% python3 -q
>>> import numpy as np
>>> np.set_printoptions(precision=2, suppress=True, linewidth=140)
>>> X = np.load("data.npy")
>>> print(X)
[[-3.35 -0.22  0.99 -2.93  2.04]
 [-1.24 -1.84  0.29  3.55  2.72]
 [-1.77 -2.17 -3.82 -0.21 -1.59]
 [-1.06 -2.41  3.05  0.38 -2.93]
 [ 2.82 -3.33  0.05 -1.91  1.52]]
>>> x0 = np.array([2, 0, -3, -2, 3])
>>> rhs = X @ x0
>>> print(rhs)
[  2.3   -2.26   3.6  -20.84  13.87]
>>> print(np.linalg.solve(X, rhs + X[:, 1]))
[ 2.  1. -3. -2.  3.]
>>> print(np.round(np.linalg.solve(X, -2 * rhs), 2) + 0)
[-4.  0.  6.  4. -6.]
>>> print(np.round(np.linalg.solve(X, X[:, 2]), 2) + 0)
[0. 0. 1. 0. 0.]
>>> print(np.linalg.norm(X, axis=0))
[5. 5. 5. 5. 5.]
>>> arr = np.loadtxt("m.csv", delimiter=",")
>>> print(arr.round(2) + 0)
[[-0.71  2.55 -4.24]
 [-1.59  4.47  1.57]
 [ 1.59 -4.72  0.41]
 [-1.61  4.73 -0.01]
 [-1.35  3.61  3.19]
 [-0.53  2.06 -4.52]
 [ 0.    0.55 -4.97]
 [ 1.46 -4.47  1.71]
 [-0.6   2.25 -4.42]
 [ 1.56 -4.35 -1.9 ]
 [ 0.96 -3.22  3.7 ]
 [ 0.05  0.41 -4.98]
 [ 1.43 -4.4   1.91]
 [ 1.13 -2.85 -3.95]
 [ 1.2  -3.86  2.94]
 [-1.56  4.37  1.86]
 [-0.91  3.09 -3.82]
 [-1.62  4.73  0.13]
 [ 1.07 -2.69 -4.08]
 [ 0.81 -2.85  4.03]]
>>> dist = np.linalg.norm(arr[:, None] - arr[None], axis=-1)
>>> print(np.unravel_index(dist.round(6).argmax(), dist.shape))
(np.int64(9), np.int64(15))
>>> print(np.flatnonzero(dist[4] < dist.mean() / 2))
[ 1  4 15]
>>> print(dist.shape)
(20, 20)
>>> print(np.linalg.matrix_rank(dist ** 2))
3
>>> print(dist.mean(axis=1).argmax())
4
>>> print(dist[4].round(6).argsort(kind="stable")[:4])
[ 4 15  1 17]
>>> T = np.stack([arr, 5 * arr, arr[::-1]])
>>> print(np.linalg.norm(T, axis=(1, 2)))
[ 22.36 111.8   22.36]
>>> print(np.einsum("bij,cij->bc", T, T))
[[  500.    2500.      45.16]
 [ 2500.   12500.     225.8 ]
 [   45.16   225.8    500.  ]]
>>> print(np.linalg.matrix_rank(T))
[2 2 2]
>>> print(np.linalg.matrix_rank(T.reshape(3, -1)))
2
>>> rk = np.linalg.matrix_rank(arr)
>>> print(rk)
2
>>> null = np.linalg.svd(arr)[2][rk:].T
>>> print(null.shape)
(3, 1)
>>> print(np.round(arr @ null, 2) + 0)
[[0.]
 [0.]
 [0.]
 [0.]
 [0.]
 [0.]
 [0.]
 [0.]
 [0.]
 [0.]
 [0.]
 [0.]
 [0.]
 [0.]
 [0.]
 [0.]
 [0.]
 [0.]
 [0.]
 [0.]]
>>> print([int(np.linalg.matrix_rank(np.delete(arr, i, axis=0))) for i in range(20)])
[2, 2, 2, 2, 2, 2, 2, 2, 2, 2, 2, 2, 2, 2, 2, 2, 2, 2, 2, 2]
>>> print(np.linalg.matrix_rank(arr.T @ arr), np.linalg.matrix_rank(arr @ arr.T))
2 2
>>> Uu, sv, Vt = np.linalg.svd(arr)
>>> vecs = Vt[:(sv > 1e-8).sum()]
>>> rng = np.random.default_rng(818)
>>> x0 = arr[9] + 3 * arr[16] + rng.integers(2) * np.eye(3)[2]
>>> print(x0)
[ -1.16   4.93 -12.36]
>>> print(np.diag(vecs.T @ vecs))
[0.11 0.9  1.  ]
>>> print(np.allclose(vecs.T @ vecs @ x0, x0))
False
>>> print(np.round(np.linalg.norm(x0 - vecs.T @ vecs @ x0), 2))
0.04
>>> print(vecs.T @ vecs)
[[ 0.11 -0.31 -0.03]
 [-0.31  0.9  -0.01]
 [-0.03 -0.01  1.  ]]
>>> E = np.array([[4, 3], [3, 4]])
>>> print(E)
[[4 3]
 [3 4]]
>>> print(np.einsum("ii->", E))
8
>>> print(np.linalg.eigvals(E))
[7. 1.]
>>> print(round(float(np.linalg.det(E[::-1])), 2))
-7.0
>>> print(np.einsum("ij,ji->", E, E))
50
>>> r0 = np.array([3, 0])
>>> out = E + np.outer(r0, np.eye(2)[1])
>>> print(np.linalg.matrix_rank(np.linalg.inv(out) - np.linalg.inv(E), tol=1e-8))
1
>>> print(np.linalg.matrix_rank(out - E))
1
>>> print(round(float(np.linalg.det(out) / np.linalg.det(E)), 2), round(1 + np.linalg.solve(E, r0)[1], 2))
-0.29 -0.29
>>> W0 = np.load("arr.npy")
>>> print(W0)
[[ 0  0  0  0  0]
 [ 0  2  0 -1  0]
 [ 0  0 -3  1  0]
 [ 0  0 -3  0  0]
 [ 0  0  0  0  0]
 [ 0  1  0  0  0]]
>>> C = arr[[3, 12]].astype(float)
>>> for _ in range(7):
...     z = np.linalg.norm(arr[:, None] - C, axis=-1).argmin(axis=1)
...     C = np.array([arr[z == j].mean(axis=0) for j in range(2)])
... 
>>> print(z)
[0 0 1 0 0 0 0 1 0 1 1 0 1 1 1 0 0 0 1 1]
>>> print(np.abs(C[1] - C[0]).argmax())
1
>>> m1 = np.loadtxt("w.csv", delimiter=",")
>>> print(m1)
[[ 6.  3.  4. -1.]
 [ 3. 10.  4. -4.]
 [ 4.  4.  4.  2.]
 [-1. -4.  2. -4.]]
>>> x0 = np.array([4, -1, 1, -4])
>>> rhs = m1 @ x0
>>> coef, lr = np.zeros(4), 1 / np.linalg.norm(m1, 2) ** 2
>>> for i in range(50):
...     coef -= lr * m1.T @ (m1 @ coef - rhs)
...     if i % 10 == 0: print(i, round(np.linalg.norm(m1 @ coef - rhs), 2))
... 
0 22.93
10 5.98
20 4.07
30 3.51
40 3.07
>>> print(np.round(np.linalg.cond(m1), 2))
8.72
>>> ev, vecs = np.linalg.eigh(m1)
>>> x0 = np.array([4, 4, 0, 1])
>>> print((np.sign(vecs[:, -1].round(6)) == np.sign(vecs[0, -1].round(6))).astype(int))
[1 1 1 0]
>>> print(x0 @ m1 @ x0)
308.0
>>> z = rng.permutation(2)
>>> print(z)
[0 1]
>>> out = E[z][:, z]
>>> print(np.round(np.linalg.det(out), 2), np.round(np.linalg.det(E[z]), 2))
7.0 7.0
>>> print(np.sort(np.abs(np.linalg.eigvals(out))))
[1. 7.]
>>> print(np.allclose(out, E))
True
>>> data = np.loadtxt("dump.csv", delimiter=",")
>>> print(data)
[[-0.3   0.7   1.5  -1.4 ]
 [ 0.3   1.   -1.9   1.7 ]
 [-0.01  0.42  1.43 -1.07]]
>>> out = data + rng.integers(-2, 3, (3, 2)) @ rng.integers(-2, 3, (2, 4))
>>> print(out)
[[-0.3  -1.3  -0.5  -1.4 ]
 [ 3.3   0.   -5.9  -1.3 ]
 [ 3.99  2.42 -0.57 -5.07]]
>>> print(np.abs(out - data).sum(axis=1))
[ 4. 11. 12.]
>>> print(np.round(np.linalg.svd(out - data, compute_uv=False), 2) + 0)
[8.27 3.82 0.  ]
>>> x0 = np.array([-3, 0, 2, 3])
>>> print((data @ x0).argmax())
1
>>> print(np.sign((data @ x0).round(6)))
[-1.  1. -1.]
>>> print(data @ x0)
[-0.3   0.4  -0.32]
>>> feats = np.array([[0, 0, 0], [10, 0, -5], [-10, 0, 5]])
>>> print(feats)
[[  0   0   0]
 [ 10   0  -5]
 [-10   0   5]]
>>> rk = np.linalg.matrix_rank(feats)
>>> print(rk)
1
>>> null = np.linalg.svd(feats)[2][rk:].T
>>> print([int(np.linalg.matrix_rank(feats[:, :j + 1])) for j in range(3)])
[1, 1, 1]
>>> print(null @ null.T)
[[0.2 0.  0.4]
 [0.  1.  0. ]
 [0.4 0.  0.8]]
>>> print(np.allclose(feats @ null, 0))
True
>>> print([int(np.linalg.matrix_rank(np.delete(feats, i, axis=0))) for i in range(3)])
[1, 1, 1]
>>> print(np.argsort(-np.linalg.norm(feats, axis=0).round(6), kind="stable")[:3])
[0 2 1]
>>> print(round(np.linalg.norm(feats, 2) / np.linalg.norm(feats), 2))
1.0
>>> print(np.linalg.matrix_rank(feats, rtol=0.1))
1
>>> print([round(float(x), 2) for x in np.linalg.svd(feats, compute_uv=False)[:3]])
[15.81, 0.0, 0.0]
>>> try:
...     np.linalg.inv(feats)
... except np.linalg.LinAlgError as e:
...     print(repr(e))
... 
LinAlgError('Singular matrix')
>>> print(np.abs(np.diag(np.linalg.qr(feats)[1])) > 1e-9)
[ True False False]
>>> print(np.unique(feats.round(6), axis=0).shape)
(3, 3)
>>> print(round(np.trace(np.linalg.pinv(feats) @ feats), 2))
1.0
>>> print(np.allclose(feats[:-1].T @ np.linalg.lstsq(feats[:-1].T, feats[-1])[0], feats[-1]))
True
>>> out = np.array([[3, 1], [0, 3]])
>>> C = np.array([[2, 2], [0, 1]])
>>> K = np.kron(out, C)
>>> print(K)
[[6 6 2 2]
 [0 3 0 1]
 [0 0 6 6]
 [0 0 0 3]]
>>> K[4]
Traceback (most recent call last):
  File "<python-input-107>", line 1, in <module>
    K[4]
    ~^^^
IndexError: index 4 is out of bounds for axis 0 with size 4
>>> print(np.count_nonzero(K))
9
>>> print(np.linalg.svd(K, compute_uv=False))
[10.34  7.42  2.42  1.74]
>>> print(np.abs(K).max())
6
>>> print(K.shape)
(4, 4)
>>> K[:, 4]
Traceback (most recent call last):
  File "<python-input-112>", line 1, in <module>
    K[:, 4]
    ~^^^^^^
IndexError: index 4 is out of bounds for axis 1 with size 4
>>> z = rng.permutation(4)
>>> print(z)
[3 2 1 0]
>>> out = K[z][:, z]
>>> print(out)
[[3 0 0 0]
 [6 6 0 0]
 [1 0 3 0]
 [2 2 6 6]]
>>> print(round(float(np.linalg.det(out)), 2), np.round(np.linalg.det(K[z]), 2))
324.0 324.0
>>> print(np.sort(np.abs(np.linalg.eigvals(out))))
[3. 3. 6. 6.]
>>> print(np.trace(out))
18
>>> r0, g = K[2], K[3]
>>> print(r0 @ r0)
72
>>> pr = (r0 @ g) / (r0 @ r0) * r0
>>> print(np.outer(r0, g))
[[ 0  0  0  0]
 [ 0  0  0  0]
 [ 0  0  0 18]
 [ 0  0  0 18]]
>>> print((g - pr) @ r0)
0.0
>>> print(np.round(np.linalg.norm(r0 + g) ** 2 + np.linalg.norm(r0 - g) ** 2, 2))
162.0
>>> theta = np.radians(15)
>>> Rm = np.eye(4)
>>> Rm[3, 3] = Rm[1, 1] = np.cos(theta)
>>> Rm[3, 1], Rm[1, 3] = -np.sin(theta), np.sin(theta)
>>> print(Rm)
[[ 1.    0.    0.    0.  ]
 [ 0.    0.97  0.    0.26]
 [ 0.    0.    1.    0.  ]
 [ 0.   -0.26  0.    0.97]]
>>> out = K @ Rm.T
>>> print(np.allclose(K @ K.T, out @ out.T))
True
>>> print(np.linalg.svd(K, compute_uv=False), np.linalg.svd(out, compute_uv=False))
[10.34  7.42  2.42  1.74] [10.34  7.42  2.42  1.74]
>>> print(np.abs(out - K).max(axis=0))
[0.   1.55 0.   1.62]
